$ python3 -q
>>> import numpy as np
>>> np.set_printoptions(precision=3, suppress=True, linewidth=160, floatmode="fixed")
>>> E = np.load("data.npy")
>>> E
array([[0, 1, 0, 0, 0, 1],
       [1, 0, 0, 0, 0, 1],
       [0, 0, 0, 1, 1, 0],
       [0, 0, 1, 0, 1, 0],
       [0, 0, 1, 1, 0, 0],
       [1, 1, 0, 0, 0, 0]])
>>> [round(float(np.linalg.det(E[:i, :i])), 2) + 0 for i in range(1, 7)]
[0.0, -1.0, 0.0, 1.0, -2.0, 4.0]
>>> np.all(np.linalg.eigvalsh(E) > 0)
np.False_
>>> round(np.linalg.eigvalsh(E).min(), 3)
np.float64(-1.0)
>>> E.sum(axis=0)
array([2, 2, 2, 2, 2, 2])
>>> Lm = np.diag(E.sum(axis=1)) - E
>>> np.linalg.matrix_rank(Lm)
np.int64(4)
>>> Lm
array([[ 2, -1,  0,  0,  0, -1],
       [-1,  2,  0,  0,  0, -1],
       [ 0,  0,  2, -1, -1,  0],
       [ 0,  0, -1,  2, -1,  0],
       [ 0,  0, -1, -1,  2,  0],
       [-1, -1,  0,  0,  0,  2]])
>>> round(np.linalg.det(Lm[1:, 1:]))
0
>>> Lm @ np.ones(6)
array([0.000, 0.000, 0.000, 0.000, 0.000, 0.000])
>>> (np.linalg.eigvalsh(Lm) < 1e-8).sum()
np.int64(2)
>>> rng = np.random.default_rng(3251)
>>> idx = rng.permutation(6)
>>> other = E[:, idx] * rng.choice([-1, 1], 6)
>>> other
array([[ 0, -1,  0, -1,  0,  0],
       [ 0,  0,  0, -1,  0,  1],
       [-1,  0,  0,  0, -1,  0],
       [ 0,  0, -1,  0, -1,  0],
       [-1,  0, -1,  0,  0,  0],
       [ 0, -1,  0,  0,  0,  1]])
>>> U, _, vt = np.linalg.svd(E.T @ other)
>>> np.round(U @ vt, 3) + 0
array([[ 0.000,  0.000,  0.000,  0.000,  0.000,  1.000],
       [ 0.000, -1.000,  0.000,  0.000,  0.000,  0.000],
       [ 0.000,  0.000, -1.000,  0.000,  0.000,  0.000],
       [-1.000,  0.000,  0.000,  0.000,  0.000,  0.000],
       [ 0.000,  0.000,  0.000,  0.000, -1.000,  0.000],
       [ 0.000,  0.000,  0.000, -1.000,  0.000,  0.000]])
>>> r0 = np.array([-3, -2, 3, 1, -3, -1, 1, 3])
>>> mat = np.outer(rng.normal(size=20), r0) + 0.02 * rng.normal(size=(20, 8))
>>> mat
array([[ 0.011, -0.066, -0.033,  0.026,  0.045,  0.030, -0.017, -0.041],
       [-6.214, -4.159,  6.230,  2.090, -6.169, -2.074,  2.053,  6.238],
       [-0.759, -0.475,  0.725,  0.279, -0.743, -0.293,  0.253,  0.746],
       [-0.706, -0.476,  0.704,  0.226, -0.725, -0.225,  0.197,  0.746],
       [-1.719, -1.132,  1.688,  0.570, -1.729, -0.570,  0.601,  1.715],
       [ 2.466,  1.635, -2.457, -0.867,  2.424,  0.826, -0.779, -2.434],
       [ 5.029,  3.372, -5.024, -1.692,  5.022,  1.648, -1.693, -4.984],
       [ 2.645,  1.805, -2.648, -0.916,  2.602,  0.865, -0.908, -2.606],
       [-1.524, -1.017,  1.532,  0.496, -1.546, -0.530,  0.507,  1.501],
       [-1.495, -1.040,  1.555,  0.491, -1.550, -0.524,  0.512,  1.522],
       [ 1.073,  0.677, -1.071, -0.354,  1.070,  0.374, -0.346, -1.054],
       [-0.503, -0.353,  0.500,  0.196, -0.509, -0.206,  0.210,  0.493],
       [-3.653, -2.394,  3.652,  1.230, -3.635, -1.196,  1.219,  3.655],
       [ 2.656,  1.744, -2.638, -0.910,  2.671,  0.888, -0.902, -2.650],
       [-2.407, -1.592,  2.435,  0.785, -2.409, -0.790,  0.798,  2.398],
       [-0.917, -0.594,  0.897,  0.272, -0.897, -0.285,  0.300,  0.906],
       [ 1.004,  0.642, -1.044, -0.314,  1.021,  0.338, -0.349, -1.020],
       [ 4.900,  3.261, -4.912, -1.642,  4.908,  1.635, -1.617, -4.884],
       [ 3.787,  2.537, -3.801, -1.269,  3.822,  1.276, -1.282, -3.832],
       [-6.479, -4.302,  6.476,  2.143, -6.470, -2.150,  2.159,  6.487]])
>>> dist = np.linalg.norm(mat[:, None] - mat[None], axis=-1)
>>> dist.shape
(20, 20)
>>> dist[16].round(6).argsort(kind="stable")[:4]
array([16, 10,  0,  5])
>>> print(np.unravel_index(dist.round(6).argmax(), dist.shape))
(np.int64(6), np.int64(19))
>>> (dist + 1e9 * np.eye(20)).round(6).argmin(axis=1)
array([11, 19,  3,  2,  9,  7, 17, 13,  9,  8, 16,  3, 14,  7,  4,  2, 10,  6, 17,  1])
>>> np.flatnonzero(dist[16] < dist.mean() / 2)
array([ 0,  3,  5,  7, 10, 11, 13, 16])
